$ python3 -q
>>> import numpy as np
>>> from numpy import linalg as LA
>>> np.set_printoptions(precision=2, suppress=True, linewidth=120, floatmode="fixed")
>>> rd = lambda a: np.round(a, 2) + 0
>>> arr = np.load("sample7.npy")
>>> print(arr)
[[-2.14 -3.13 -1.63 -0.84]
 [ 0.98 -0.77 -5.99 -2.56]
 [ 2.33 -1.79 -4.51 -0.67]
 [ 0.36 -2.40 -2.49  1.01]
 [ 0.48 -3.31 -5.34 -1.28]
 [ 4.06 -3.55  0.96 -0.11]
 [-0.60 -2.20 -0.05  1.67]
 [ 3.43 -2.23 -5.88 -1.39]
 [ 3.92 -2.57  1.01  1.04]
 [ 0.07 -1.70 -1.36  0.48]
 [ 5.09 -0.66 -4.12 -2.04]
 [ 4.59 -1.81  2.41  0.78]
 [ 2.41 -2.49 -6.57 -0.83]
 [-0.67 -1.32 -1.84  0.20]
 [ 3.23 -1.90 -5.69 -1.05]
 [ 4.15 -1.82  2.57 -1.68]
 [ 2.45 -2.38 -5.67 -0.58]
 [ 5.07 -3.88  1.96 -0.51]
 [ 3.50 -1.98 -5.43 -2.02]
 [ 2.81 -3.10 -5.00 -3.10]
 [-0.28 -0.96 -1.65  1.51]
 [ 2.68 -1.18  4.35  1.24]
 [ 0.19 -2.47 -3.43  2.11]
 [-0.11 -0.71 -1.83  1.84]
 [ 2.45 -2.57  1.29 -0.43]
 [ 3.09 -3.66 -3.27 -3.11]
 [ 2.76 -3.31 -5.99 -2.03]
 [-1.23 -0.93 -0.70  0.87]
 [ 0.25 -2.26 -2.73  2.20]]
>>> Y = np.c_[arr[:, :2] @ np.array([[2, -1], [1, -1]]), np.array([-3, -3, 1, 1, 3, -1, -1, -3, 2, 3, 1, -1, -3, 0, 2, -2, 1, 2, 3, -1, 2, -1, 0, -3, -2, -3, -3, 0, -1])]
>>> print(rd(Y))
[[-7.41  5.27 -3.00]
 [ 1.19 -0.21 -3.00]
 [ 2.87 -0.54  1.00]
 [-1.68  2.04  1.00]
 [-2.35  2.83  3.00]
 [ 4.57 -0.51 -1.00]
 [-3.40  2.80 -1.00]
 [ 4.63 -1.20 -3.00]
 [ 5.27 -1.35  2.00]
 [-1.56  1.63  3.00]
 [ 9.52 -4.43  1.00]
 [ 7.37 -2.78 -1.00]
 [ 2.33  0.08 -3.00]
 [-2.66  1.99  0.00]
 [ 4.56 -1.33  2.00]
 [ 6.48 -2.33 -2.00]
 [ 2.52 -0.07  1.00]
 [ 6.26 -1.19  2.00]
 [ 5.02 -1.52  3.00]
 [ 2.52  0.29 -1.00]
 [-1.52  1.24  2.00]
 [ 4.18 -1.50 -1.00]
 [-2.09  2.28  0.00]
 [-0.93  0.82 -3.00]
 [ 2.33  0.12 -2.00]
 [ 2.52  0.57 -3.00]
 [ 2.21  0.55 -3.00]
 [-3.39  2.16  0.00]
 [-1.76  2.01 -1.00]]
>>> print(rd(LA.norm(LA.qr(arr)[0].T @ Y, axis=0) ** 2 / ((Y ** 2).sum(axis=0) + 1e-12)))
[1.00 1.00 0.09]
>>> print(LA.matrix_rank(np.c_[arr, Y]))
5
>>> print(rd(LA.lstsq(arr, Y[:, 0])[0]))
[2.00 1.00 0.00 0.00]
>>> vec = np.array([0, 2, 2, 2])
>>> y = arr @ vec
>>> print(rd(LA.pinv(arr) @ arr))
[[1.00 0.00 0.00 0.00]
 [0.00 1.00 0.00 0.00]
 [0.00 0.00 1.00 0.00]
 [0.00 0.00 0.00 1.00]]
>>> print(rd(LA.lstsq(arr, y)[0]))
[0.00 2.00 2.00 2.00]
>>> rng = np.random.default_rng(20)
>>> y = y + 0.3 * rng.normal(size=29)
>>> print(rd(y))
[-11.31 -18.28 -13.52  -7.66 -19.74  -5.55  -1.43 -19.27  -1.34  -4.88 -13.66   2.80 -19.97  -6.25 -17.64  -2.11 -17.08
  -4.85 -19.00 -22.47  -2.63   9.19  -7.94  -1.39  -2.78 -20.85 -23.08  -1.74  -5.55]
>>> c, *_ = LA.lstsq(arr, y)
>>> print([round(float(LA.norm(LA.solve(arr.T @ arr + lam * np.eye(4), arr.T @ y))), 2) for lam in (0, 1, 10, 100)])
[3.5, 3.45, 3.18, 2.47]
>>> print(c.round())
[0.00 2.00 2.00 2.00]
>>> r0, g = arr[14], arr[8]
>>> print(rd(r0 @ r0))
47.52
>>> print(rd(r0 @ g))
10.71
>>> p = (r0 @ g) / (r0 @ r0) * r0
>>> print(LA.matrix_rank(np.outer(r0, g)))
1
>>> print(rd(g - p))
[ 3.19 -2.14  2.29  1.28]
>>> print(rd(p))
[ 0.73 -0.43 -1.28 -0.24]
>>> Z = arr[[24, 4]].astype(float)
>>> for _ in range(7):
...     labels = LA.norm(arr[:, None] - Z, axis=-1).argmin(axis=1)
...     Z = np.array([arr[labels == j].mean(axis=0) for j in range(2)])
... 
>>> print(labels)
[0 1 1 0 1 0 0 1 0 0 1 0 1 0 1 0 1 0 1 1 0 0 0 0 0 1 1 0 0]
>>> print(np.abs(Z[1] - Z[0]).argmax())
2
